In [1]: import numpy as np

In [2]: np.set_printoptions(suppress=True, linewidth=100)

In [3]: def rnd(a):
   ...:     return np.round(a, 3) + 0
   ...: 

In [4]: feats = np.load("layer17.npy")

In [5]: feats
Out[5]: 
array([[ 0,  0,  0,  0],
       [-8,  0, -8,  0],
       [-8,  0, -8,  0],
       [ 8,  0,  8,  0],
       [10,  0, 10,  0],
       [-8,  0, -8,  0],
       [ 0,  0,  0,  0],
       [ 8,  0,  8,  0],
       [ 2,  0,  2,  0],
       [ 0,  0,  0,  0],
       [ 0,  0,  0,  0],
       [ 4,  0,  4,  0]])

In [6]: U, sigma, VT = np.linalg.svd(feats)

In [7]: rnd(sigma)
Out[7]: array([29.665,  0.   ,  0.   ,  0.   ])

In [8]: M2 = U[:, :1] @ np.diag(sigma[:1]) @ VT[:1]

In [9]: np.linalg.matrix_rank(M2)
Out[9]: np.int64(1)

In [10]: rnd(np.linalg.norm(feats - M2) / np.linalg.norm(feats))
Out[10]: np.float64(0.0)

In [11]: rnd(np.abs(feats - M2).max())
Out[11]: np.float64(0.0)

In [12]: rnd(np.linalg.norm(feats - M2, 2)), rnd(sigma[1])
Out[12]: (np.float64(0.0), np.float64(0.0))

In [13]: cov = feats.T @ feats

In [14]: np.linalg.matrix_rank(cov)
Out[14]: np.int64(1)

In [15]: (feats @ feats.T).shape
Out[15]: (12, 12)

In [16]: np.allclose(cov, cov.T)
Out[16]: True

In [17]: rnd(np.linalg.eigvalsh(cov)[::-1])
Out[17]: array([880.,   0.,   0.,   0.])

In [18]: mat = np.cumsum(np.array([[3, -1, 3],
    ...:     [-3, -2, -2],
    ...:     [-1, 1, -2],
    ...:     [3, -1, -3],
    ...:     [2, -2, -1],
    ...:     [2, -1, 1],
    ...:     [2, 2, -1],
    ...:     [0, -3, -1],
    ...:     [1, 2, -1],
    ...:     [1, -1, -1],
    ...:     [3, -3, -1],
    ...:     [3, 2, 1],
    ...:     [-3, 0, 2],
    ...:     [1, -2, -3],
    ...:     [2, -2, 0],
    ...:     [-2, 2, 0],
    ...:     [2, 2, -3],
    ...:     [3, -2, 2],
    ...:     [3, 2, 3],
    ...:     [-3, 1, 1],
    ...:     [3, -1, -1],
    ...:     [2, 0, -3],
    ...:     [1, 3, -1],
    ...:     [1, -1, -3],
    ...:     [1, 2, 3],
    ...:     [0, -3, -2],
    ...:     [-1, -3, 1],
    ...:     [1, 3, -3],
    ...:     [2, -2, 1],
    ...:     [-3, -1, 0],
    ...:     [-1, 0, 2],
    ...:     [-3, 1, 0],
    ...:     [1, 2, -3],
    ...:     [1, 2, 0]]), axis=0)

In [19]: mat
Out[19]: 
array([[  3,  -1,   3],
       [  0,  -3,   1],
       [ -1,  -2,  -1],
       [  2,  -3,  -4],
       [  4,  -5,  -5],
       [  6,  -6,  -4],
       [  8,  -4,  -5],
       [  8,  -7,  -6],
       [  9,  -5,  -7],
       [ 10,  -6,  -8],
       [ 13,  -9,  -9],
       [ 16,  -7,  -8],
       [ 13,  -7,  -6],
       [ 14,  -9,  -9],
       [ 16, -11,  -9],
       [ 14,  -9,  -9],
       [ 16,  -7, -12],
       [ 19,  -9, -10],
       [ 22,  -7,  -7],
       [ 19,  -6,  -6],
       [ 22,  -7,  -7],
       [ 24,  -7, -10],
       [ 25,  -4, -11],
       [ 26,  -5, -14],
       [ 27,  -3, -11],
       [ 27,  -6, -13],
       [ 26,  -9, -12],
       [ 27,  -6, -15],
       [ 29,  -8, -14],
       [ 26,  -9, -14],
       [ 25,  -9, -12],
       [ 22,  -8, -12],
       [ 23,  -6, -15],
       [ 24,  -4, -15]])

In [20]: d = np.linalg.norm(mat[:, None] - mat[None], axis=-1)

In [21]: rnd(d[:5, :5])
Out[21]: 
array([[0.   , 4.123, 5.745, 7.348, 9.   ],
       [4.123, 0.   , 2.449, 5.385, 7.483],
       [5.745, 2.449, 0.   , 4.359, 7.071],
       [7.348, 5.385, 4.359, 0.   , 3.   ],
       [9.   , 7.483, 7.071, 3.   , 0.   ]])

In [22]: d.mean(axis=1).argmax()
Out[22]: np.int64(2)

In [23]: (d + 1e9 * np.eye(34)).round(6).argmin(axis=1)
Out[23]: 
array([ 1,  2,  1,  4,  5,  4,  8,  8,  9,  8, 13, 13, 10, 15, 13, 13, 11, 14, 20, 18, 18, 30, 24,
       25, 22, 23, 30, 23, 25, 26, 26, 21, 33, 32])

In [24]: d.shape
Out[24]: (34, 34)

In [25]: P = mat @ np.linalg.solve(mat.T @ mat, mat.T)

In [26]: rnd(np.trace(P))
Out[26]: np.float64(3.0)

In [27]: np.allclose(P @ P, P)
Out[27]: True

In [28]: np.linalg.matrix_rank(np.eye(34) - P)
Out[28]: np.int64(31)

In [29]: rnd(np.linalg.eigvalsh(P))
Out[29]: 
array([0., 0., 0., 0., 0., 0., 0., 0., 0., 0., 0., 0., 0., 0., 0., 0., 0., 0., 0., 0., 0., 0., 0.,
       0., 0., 0., 0., 0., 0., 0., 0., 1., 1., 1.])

In [30]: Xc = mat - mat.mean(axis=0)

In [31]: vecs = np.linalg.svd(Xc)[2][:1]

In [32]: M2 = Xc - Xc @ vecs.T @ vecs

In [33]: rnd((Xc @ vecs.T).std(axis=0))
Out[33]: array([9.782])

In [34]: rnd(np.linalg.norm(M2) / np.linalg.norm(Xc))
Out[34]: np.float64(0.282)

In [35]: rnd(np.diag(vecs.T @ vecs))
Out[35]: array([0.815, 0.012, 0.173])

In [36]: np.linalg.norm(M2, axis=1).round(6).argmax()
Out[36]: np.int64(0)

In [37]: rnd(M2.std(axis=0))
Out[37]: array([0.907, 2.053, 1.795])

In [38]: rnd(np.cov(Xc @ vecs.T, rowvar=False))
Out[38]: np.float64(98.595)
